In [1]: import numpy as np

In [2]: import numpy.linalg as la

In [3]: np.set_printoptions(precision=1, suppress=True, linewidth=100)

In [4]: M = np.load("block5.npy")

In [5]: M.round(1) + 0
Out[5]: 
array([[ 1. ,  1. ,  2.1,  0.1],
       [-0.5, -0.5, -1. , -0.1],
       [ 1. ,  1. ,  2.1,  0.1],
       [-0.2, -0.2, -0.5,  0. ]])

In [6]: u = np.array([-1, 2])

In [7]: np.array([np.convolve(row, u, "same") for row in M])
Out[7]: 
array([[-1. ,  1. ,  0. ,  4. ],
       [ 0.5, -0.5,  0. , -1.9],
       [-1. ,  1. ,  0. ,  4. ],
       [ 0.2, -0.2,  0. , -0.9]])

In [8]: np.polyval(u, M[3])
Out[8]: array([2.2, 2.2, 2.5, 2. ])

In [9]: np.convolve(M[3], u)
Out[9]: array([ 0.2, -0.2,  0. , -0.9, -0.1])

In [10]: Uu, s, VT = la.svd(M)

In [11]: s.round(1) + 0
Out[11]: array([3.8, 0. , 0. , 0. ])

In [12]: other = Uu[:, :1] @ np.diag(s[:1]) @ VT[:1]

In [13]: la.matrix_rank(other)
Out[13]: np.int64(1)

In [14]: la.matrix_rank(M, rtol=0.05)
Out[14]: np.int64(1)

In [15]: np.round(la.norm(M - other) / la.norm(M), 1)
Out[15]: np.float64(0.0)

In [16]: rng = np.random.default_rng(329205)

In [17]: labels = rng.permutation(4)

In [18]: labels
Out[18]: array([2, 3, 1, 0])

In [19]: other = M[labels][:, labels]

In [20]: np.allclose(other, M)
Out[20]: False

In [21]: np.round(np.sort(np.abs(la.eigvals(other))), 1) + 0
Out[21]: array([0. , 0. , 0. , 2.6])

In [22]: round(la.det(other), 1), round(float(la.det(M[labels])), 1)
Out[22]: (np.float64(0.0), 0.0)

In [23]: rk = la.matrix_rank(M)

In [24]: rk
Out[24]: np.int64(1)

In [25]: ns = la.svd(M)[2][rk:].T

In [26]: la.matrix_rank(M.T @ M), la.matrix_rank(M @ M.T)
Out[26]: (np.int64(1), np.int64(1))

In [27]: np.round(M @ ns, 1) + 0
Out[27]: 
array([[0., 0., 0.],
       [0., 0., 0.],
       [0., 0., 0.],
       [0., 0., 0.]])

In [28]: [int(la.matrix_rank(M[:, :j + 1])) for j in range(4)]
Out[28]: [1, 1, 1, 1]

In [29]: [int(la.matrix_rank(M[:i])) for i in range(1, len(M) + 1)]
Out[29]: [1, 1, 1, 1]

In [30]: [int(la.matrix_rank(np.delete(M, i, axis=0))) for i in range(4)]
Out[30]: [1, 1, 1, 1]

In [31]: la.lstsq(M[:-1].T, M[-1])[2]
Out[31]: np.int32(1)

In [32]: try:
    ...:     la.inv(M)
    ...: except la.LinAlgError as e:
    ...:     print(repr(e))
    ...: 
LinAlgError('Singular matrix')

In [33]: np.round(M @ la.pinv(M) @ M, 1) + 0
Out[33]: 
array([[ 1. ,  1. ,  2.1,  0.1],
       [-0.5, -0.5, -1. , -0.1],
       [ 1. ,  1. ,  2.1,  0.1],
       [-0.2, -0.2, -0.5,  0. ]])

In [34]: E = np.cumsum(np.array([[1, 1, -1],
    ...:     [2, 2, -2],
    ...:     [1, 2, -2],
    ...:     [-1, 1, -1],
    ...:     [0, 1, -1],
    ...:     [1, -1, 2],
    ...:     [0, -1, 0],
    ...:     [2, -2, 0],
    ...:     [-1, 2, 2],
    ...:     [1, 2, 1],
    ...:     [0, 1, 0],
    ...:     [2, 2, -2],
    ...:     [-1, -1, 2],
    ...:     [0, 1, 1],
    ...:     [-2, -1, 0],
    ...:     [0, -2, 0],
    ...:     [0, -1, -2],
    ...:     [-1, 2, 2],
    ...:     [1, 1, -2]]), axis=0)

In [35]: E
Out[35]: 
array([[ 1,  1, -1],
       [ 3,  3, -3],
       [ 4,  5, -5],
       [ 3,  6, -6],
       [ 3,  7, -7],
       [ 4,  6, -5],
       [ 4,  5, -5],
       [ 6,  3, -5],
       [ 5,  5, -3],
       [ 6,  7, -2],
       [ 6,  8, -2],
       [ 8, 10, -4],
       [ 7,  9, -2],
       [ 7, 10, -1],
       [ 5,  9, -1],
       [ 5,  7, -1],
       [ 5,  6, -3],
       [ 4,  8, -1],
       [ 5,  9, -3]])

In [36]: other = np.c_[E[:, :1] @ np.array([[0]]), np.array([-8, 5, 4, -9, -6, 4, -2, -6, 1, 9, 5, -2, -1, -2, 4, -3, 5, -4, 5])]

In [37]: other
Out[37]: 
array([[ 0, -8],
       [ 0,  5],
       [ 0,  4],
       [ 0, -9],
       [ 0, -6],
       [ 0,  4],
       [ 0, -2],
       [ 0, -6],
       [ 0,  1],
       [ 0,  9],
       [ 0,  5],
       [ 0, -2],
       [ 0, -1],
       [ 0, -2],
       [ 0,  4],
       [ 0, -3],
       [ 0,  5],
       [ 0, -4],
       [ 0,  5]])

In [38]: la.norm(other - E @ la.lstsq(E, other)[0], axis=0)
Out[38]: array([ 0. , 20.9])

In [39]: la.norm(la.qr(E)[0].T @ other, axis=0) ** 2 / ((other ** 2).sum(axis=0) + 1e-12)
Out[39]: array([0. , 0.1])

In [40]: la.lstsq(E, other[:, 0])[0]
Out[40]: array([0., 0., 0.])

In [41]: D = la.norm(E[:, None] - E[None], axis=-1)

In [42]: D[:5, :5]
Out[42]: 
array([[0. , 3.5, 6.4, 7.3, 8.7],
       [3.5, 0. , 3. , 4.2, 5.7],
       [6.4, 3. , 0. , 1.7, 3. ],
       [7.3, 4.2, 1.7, 0. , 1.4],
       [8.7, 5.7, 3. , 1.4, 0. ]])

In [43]: D.mean(axis=1).argmax()
Out[43]: np.int64(0)

In [44]: la.norm(E, axis=1)
Out[44]: 
array([ 1.7,  5.2,  8.1,  9. , 10.3,  8.8,  8.1,  8.4,  7.7,  9.4, 10.2, 13.4, 11.6, 12.2, 10.3,
        8.7,  8.4,  9. , 10.7])

In [45]: D[11]
Out[45]: 
array([11.8,  8.7,  6.5,  6.7,  6.6,  5.7,  6.5,  7.3,  5.9,  4.1,  3.5,  0. ,  2.4,  3.2,  4.4,
        5.2,  5.1,  5.4,  3.3])

In [46]: la.matrix_rank(D ** 2)
Out[46]: np.int64(5)

In [47]: D.shape
Out[47]: (19, 19)

In [48]: labels = E[:, 1] > np.median(E[:, 1])

In [49]: u = E[labels].mean(axis=0) - E[~labels].mean(axis=0)

In [50]: np.argsort(-np.abs(u).round(6), kind="stable")
Out[50]: array([1, 0, 2])

In [51]: Xs = E - E.mean(axis=1)
---------------------------------------------------------------------------
ValueError                                Traceback (most recent call last)
Cell In[51], line 1
----> 1 Xs = E - E.mean(axis=1)

ValueError: operands could not be broadcast together with shapes (19,3) (19,) 

In [52]: Xs = E - E.mean(axis=0)

In [53]: Uu, s, VT = la.svd(Xs, full_matrices=False)

In [54]: np.round(Xs.mean(axis=0), 1) + 0
Out[54]: array([0., 0., 0.])

In [55]: round((s ** 2).sum() ** 2 / (s ** 4).sum(), 1)
Out[55]: np.float64(2.0)

In [56]: VT[0] * np.sign(VT[0, np.abs(VT[0]).argmax()])
Out[56]: array([0.5, 0.8, 0.3])

In [57]: np.searchsorted(np.cumsum(s ** 2) / (s ** 2).sum(), 0.9) + 1
Out[57]: np.int64(2)

In [58]: (np.sign(Uu[:, 0]) == np.sign(Uu[0, 0])).astype(int)
Out[58]: array([1, 1, 1, 1, 1, 1, 1, 1, 1, 0, 0, 0, 0, 0, 0, 0, 1, 0, 0])

In [59]: s
Out[59]: array([12.1,  7.6,  4.6])

In [60]: np.abs(Uu[:, 0]).argmax()
Out[60]: np.int64(0)

In [61]: C2 = np.cov(E, rowvar=False)

In [62]: np.polyfit(E[:, 0], E[:, 1], 1)
Out[62]: array([1. , 1.6])

In [63]: E.std(axis=0)
Out[63]: array([1.6, 2.4, 1.8])

In [64]: C2
Out[64]: 
array([[2.8, 2.9, 0.7],
       [2.9, 6.2, 1.1],
       [0.7, 1.1, 3.6]])

In [65]: J = np.load("m.npy")

In [66]: J
Out[66]: 
array([[ 2, -1, -3],
       [-1,  0,  1],
       [ 2, -1, -2]])

In [67]: hat = np.triu(np.array([[2, -1, 2], [1, 1, -1], [-1, 2, -1]]), 1) + np.eye(3)

In [68]: other = hat @ J @ la.inv(hat)

In [69]: hat @ J - J @ hat
Out[69]: 
array([[  5.,   0., -10.],
       [ -2.,   0.,   4.],
       [  0.,   2.,  -5.]])

In [70]: other
Out[70]: 
array([[  7.,   4., -18.],
       [ -3.,  -2.,   7.],
       [  2.,   1.,  -5.]])

In [71]: np.trace(other), np.trace(J)
Out[71]: (np.float64(0.0), np.int64(0))

In [72]: round(float(la.det(other)), 1)
Out[72]: -1.0

In [73]: la.matrix_rank(other)
Out[73]: np.int64(3)

In [74]: Xs = E - E.mean(axis=0)

In [75]: V = la.svd(Xs)[2][:1]

In [76]: other = Xs - Xs @ V.T @ V

In [77]: np.diag(V.T @ V)
Out[77]: array([0.2, 0.7, 0.1])

In [78]: la.norm(other, axis=1).round(6).argmax()
Out[78]: np.int64(4)

In [79]: round(la.det(2 * J), 1), np.round(la.det(J), 1)
Out[79]: (np.float64(-8.0), np.float64(-1.0))

In [80]: la.eigvals(J)
Out[80]: array([ 0.2+1.5j,  0.2-1.5j, -0.5+0.j ])

In [81]: np.einsum("ij,ji->", J, J)
Out[81]: np.int64(-4)

In [82]: round(la.eigvals(J).sum().real, 1)
Out[82]: np.float64(-0.0)

In [83]: np.abs(la.svd(J)[2][-1])
Out[83]: array([0.3, 0.9, 0.1])

In [84]: u = np.array([2, -9, 9])

In [85]: other = J + np.outer(u, np.eye(3)[2])

In [86]: la.matrix_rank(other - J)
Out[86]: np.int64(1)

In [87]: arr = np.loadtxt("x.csv", delimiter=",")

In [88]: arr.round(1) + 0
Out[88]: 
array([[-0.3,  0.1,  0.4, -0.9],
       [ 0.1,  1. ,  0. ,  0.1],
       [ 0.4,  0. ,  0.9,  0.2],
       [-0.9,  0.1,  0.2,  0.5]])

In [89]: ev, V = la.eigvalsh(arr)
---------------------------------------------------------------------------
ValueError                                Traceback (most recent call last)
Cell In[89], line 1
----> 1 ev, V = la.eigvalsh(arr)

ValueError: too many values to unpack (expected 2)

In [90]: ev, V = la.eigh(arr)

In [91]: np.round(V.T @ V, 1) + 0
Out[91]: 
array([[1., 0., 0., 0.],
       [0., 1., 0., 0.],
       [0., 0., 1., 0.],
       [0., 0., 0., 1.]])

In [92]: (ev > 1e-8).sum(), (ev < -1e-8).sum()
Out[92]: (np.int64(3), np.int64(1))

In [93]: ev
Out[93]: array([-1.,  1.,  1.,  1.])

In [94]: np.round(V @ np.diag(ev) @ V.T, 1) + 0
Out[94]: 
array([[-0.3,  0.1,  0.4, -0.9],
       [ 0.1,  1. ,  0. ,  0.1],
       [ 0.4,  0. ,  0.9,  0.2],
       [-0.9,  0.1,  0.2,  0.5]])

In [95]: np.unique(ev.round(6) + 0, return_counts=True)[1]
Out[95]: array([1, 3])

In [96]: la.eigvalsh(arr + 4 * np.eye(4))
Out[96]: array([3., 5., 5., 5.])

In [97]: round(ev.sum(), 1), np.trace(arr)
Out[97]: (np.float64(2.0), np.float64(2.0))

In [98]: labels = rng.permutation(4)

In [99]: labels
Out[99]: array([3, 1, 2, 0])

In [100]: other = arr[labels][:, labels]

In [101]: np.allclose(other, arr)
Out[101]: False

In [102]: np.trace(other)
Out[102]: np.float64(2.0)

In [103]: np.round(la.det(other), 1), np.round(la.det(arr[labels]), 1)
Out[103]: (np.float64(-1.0), np.float64(1.0))

In [104]: F = np.load("a.npy")

In [105]: F
Out[105]: 
array([[-1.,  0.,  0.],
       [ 0., -1.,  0.],
       [ 0.,  0.,  1.]])

In [106]: [int(la.matrix_rank(la.matrix_power(F, p))) for p in range(1, 4)]
Out[106]: [3, 3, 3]

In [107]: vec = np.array([-4, 3, -4, -1])

In [108]: np.round(la.inv(arr), 1) + 0
Out[108]: 
array([[-0.3,  0.1,  0.4, -0.9],
       [ 0.1,  1. ,  0. ,  0.1],
       [ 0.4,  0. ,  0.9,  0.2],
       [-0.9,  0.1,  0.2,  0.5]])

In [109]: arr.T @ (arr @ vec)
Out[109]: array([-4.,  3., -4., -1.])

In [110]: np.round(np.sort(np.abs(np.degrees(np.angle(la.eigvals(arr))))), 1) + 0
Out[110]: array([  0.,   0.,   0., 180.])

In [111]: mat = np.loadtxt("sample15.csv", delimiter=",")

In [112]: mat
Out[112]: 
array([[3., 0., 0., 2.],
       [0., 0., 2., 0.],
       [0., 2., 2., 0.],
       [1., 0., 0., 0.]])

In [113]: labels = rng.permutation(4)

In [114]: other = mat[:, labels] * rng.choice([-1, 1], 4)

In [115]: other
Out[115]: 
array([[ 0.,  0.,  2., -3.],
       [ 2.,  0.,  0., -0.],
       [ 2.,  2.,  0., -0.],
       [ 0.,  0.,  0., -1.]])

In [116]: Uu, _, VT = la.svd(mat.T @ other)

In [117]: np.round(la.lstsq(mat, other)[0], 1) + 0
Out[117]: 
array([[ 0.,  0.,  0., -1.],
       [ 0.,  1.,  0.,  0.],
       [ 1.,  0.,  0.,  0.],
       [ 0.,  0.,  1.,  0.]])

In [118]: np.round(Uu @ VT, 1) + 0
Out[118]: 
array([[ 0.,  0.,  0., -1.],
       [ 0.,  1.,  0.,  0.],
       [ 1.,  0.,  0.,  0.],
       [ 0.,  0.,  1.,  0.]])

In [119]: u = np.array([4, 2])

In [120]: np.array([np.convolve(row, u, "same") for row in other])
Out[120]: 
array([[ 0.,  0.,  8., -8.],
       [ 8.,  4.,  0.,  0.],
       [ 8., 12.,  4.,  0.],
       [ 0.,  0.,  0., -4.]])

In [121]: np.cross(other[2, :3], other[0, :3])
Out[121]: array([ 4., -4.,  0.])
